>>> import numpy as np
>>> from numpy import linalg as LA
>>> np.set_printoptions(suppress=True, linewidth=120)
>>> rnd = lambda a: np.round(a, 2) + 0
>>> K = np.loadtxt("test14.csv", delimiter=",")
>>> K
array([[ 1.82,  3.07,  2.05, -0.11,  3.03],
       [ 1.99,  2.91,  1.99,  0.21,  2.88],
       [ 2.11,  2.98,  2.03,  0.06,  3.14],
       [ 1.79,  3.09,  1.93,  0.06,  2.98],
       [ 2.05,  3.05,  1.99,  0.06,  3.16],
       [ 2.  ,  2.97,  1.97, -0.06,  3.06],
       [ 2.02,  3.03,  1.91,  0.  ,  3.08],
       [ 3.01,  2.07,  1.99,  0.92,  0.98],
       [ 3.09,  2.11,  1.95,  0.93,  1.04],
       [ 3.14,  1.95,  1.81,  0.94,  0.97],
       [ 2.97,  2.05,  2.11,  0.96,  0.93],
       [ 3.02,  1.86,  2.04,  0.86,  1.05],
       [ 2.85,  2.  ,  2.13,  0.91,  1.1 ],
       [ 2.95,  2.11,  2.05,  0.9 ,  1.03],
       [ 0.15,  1.11,  2.01,  1.96,  0.9 ],
       [ 0.  ,  1.  ,  1.77,  1.95,  1.11],
       [ 0.02,  1.01,  1.75,  1.93,  0.99],
       [-0.02,  0.86,  2.05,  2.21,  0.98],
       [-0.08,  1.1 ,  2.05,  2.19,  0.96],
       [ 0.19,  1.01,  2.3 ,  1.98,  0.89],
       [ 0.23,  0.95,  2.04,  2.02,  1.02]])
>>> rnd(LA.norm(K, 2) / LA.norm(K))
np.float64(0.92)
>>> round(np.log10(LA.cond(K)))
2
>>> labels = K[:, 1] > np.median(K[:, 1])
>>> u = K[labels].mean(axis=0) - K[~labels].mean(axis=0)
>>> labels.astype(int)
array([1, 1, 1, 1, 1, 1, 1, 1, 1, 0, 0, 0, 0, 1, 0, 0, 0, 0, 0, 0, 0])
>>> rnd((((K - K.mean(axis=0)) @ u > 0) == labels).mean())
np.float64(0.81)
>>> hat = K @ LA.solve(K.T @ K, K.T)
>>> rnd(LA.eigvalsh(hat))
array([0., 0., 0., 0., 0., 0., 0., 0., 0., 0., 0., 0., 0., 0., 0., 0., 1., 1., 1., 1., 1.])
>>> rnd(hat @ K[:, 3])
array([-0.11,  0.21,  0.06,  0.06,  0.06, -0.06,  0.  ,  0.92,  0.93,  0.94,  0.96,  0.86,  0.91,  0.9 ,  1.96,  1.95,
        1.93,  2.21,  2.19,  1.98,  2.02])
>>> Ac = (K - K.mean(axis=0)) / K.std(axis=0)
>>> np.argwhere(np.abs(Ac) > 2)
array([[16,  2],
       [19,  2]])
>>> coef = LA.lstsq(np.delete(Ac, 0, axis=1), Ac[:, 0])[0]
>>> rnd(coef)
array([ 0.53,  0.  , -1.28, -1.34])
>>> rnd(1 - np.var(Ac[:, 0] - np.delete(Ac, 0, axis=1) @ coef))
np.float64(0.97)
>>> np.abs(coef).argmax()
np.int64(3)
>>> mat = np.loadtxt("sample12.csv", delimiter=",")
>>> mat
array([[  2.96,   5.99,   2.96],
       [  0.  ,   5.97,   8.98],
       [  0.  ,   3.99,   5.99],
       [  9.01,   0.01, -17.98],
       [  2.98,   8.  ,   6.  ],
       [  3.01,  -2.02,  -8.97]])
>>> left, sig, vt = LA.svd(mat)
>>> np.argmax(sig[:-1] / (sig[1:] + 1e-6)) + 1
np.int64(2)
>>> other = left[:, :2] @ np.diag(sig[:2]) @ vt[:2]
>>> rnd(LA.norm(mat - other, 2)), rnd(sig[2])
(np.float64(0.04), np.float64(0.04))
>>> rnd(np.abs(mat - other).max())
np.float64(0.02)
>>> rnd(other)
array([[  2.98,   5.97,   2.97],
       [ -0.02,   5.98,   8.97],
       [ -0.01,   4.  ,   5.99],
       [  9.01,   0.01, -17.98],
       [  2.98,   8.  ,   6.  ],
       [  2.99,  -2.01,  -8.98]])
>>> E = np.loadtxt("data.csv", delimiter=",")
>>> E
array([[-1.,  0.,  0.,  0.,  0.],
       [ 0.,  2., -1.,  0.,  0.],
       [ 0.,  1., -1.,  0., -1.],
       [ 0.,  0.,  0.,  2.,  0.],
       [ 0.,  1.,  2.,  0., -1.]])
>>> u, r1 = E[1], E[3]
>>> u @ r1
np.float64(0.0)
>>> pr = (u @ r1) / (u @ u) * u
>>> rnd(LA.norm(u + r1) ** 2 + LA.norm(u - r1) ** 2)
np.float64(18.0)
>>> r1 - pr
array([0., 0., 0., 2., 0.])
>>> np.outer(u, r1)
array([[ 0.,  0.,  0.,  0.,  0.],
       [ 0.,  0.,  0.,  4.,  0.],
       [-0., -0., -0., -2., -0.],
       [ 0.,  0.,  0.,  0.,  0.],
       [ 0.,  0.,  0.,  0.,  0.]])
>>> rnd(LA.det(2 * E)), rnd(LA.det(E))
(np.float64(-384.0), np.float64(-12.0))
>>> np.einsum("ii->", E)
np.float64(1.0)
>>> rnd(LA.eigvals(E))
array([-0.91+1.57j, -0.91-1.57j,  1.82+0.j  , -1.  +0.j  ,  2.  +0.j  ])
>>> rnd(np.poly(E))
array([ 1., -1., -2., -6.,  6., 12.])
>>> np.kron(np.eye(2, dtype=int), E)
array([[-1.,  0.,  0.,  0.,  0., -0.,  0.,  0.,  0.,  0.],
       [ 0.,  2., -1.,  0.,  0.,  0.,  0., -0.,  0.,  0.],
       [ 0.,  1., -1.,  0., -1.,  0.,  0., -0.,  0., -0.],
       [ 0.,  0.,  0.,  2.,  0.,  0.,  0.,  0.,  0.,  0.],
       [ 0.,  1.,  2.,  0., -1.,  0.,  0.,  0.,  0., -0.],
       [-0.,  0.,  0.,  0.,  0., -1.,  0.,  0.,  0.,  0.],
       [ 0.,  0., -0.,  0.,  0.,  0.,  2., -1.,  0.,  0.],
       [ 0.,  0., -0.,  0., -0.,  0.,  1., -1.,  0., -1.],
       [ 0.,  0.,  0.,  0.,  0.,  0.,  0.,  0.,  2.,  0.],
       [ 0.,  0.,  0.,  0., -0.,  0.,  1.,  2.,  0., -1.]])
>>> np.einsum("ij,ji->", E, E)
np.float64(5.0)
>>> rnd(LA.det(E[::-1]))
np.float64(-12.0)
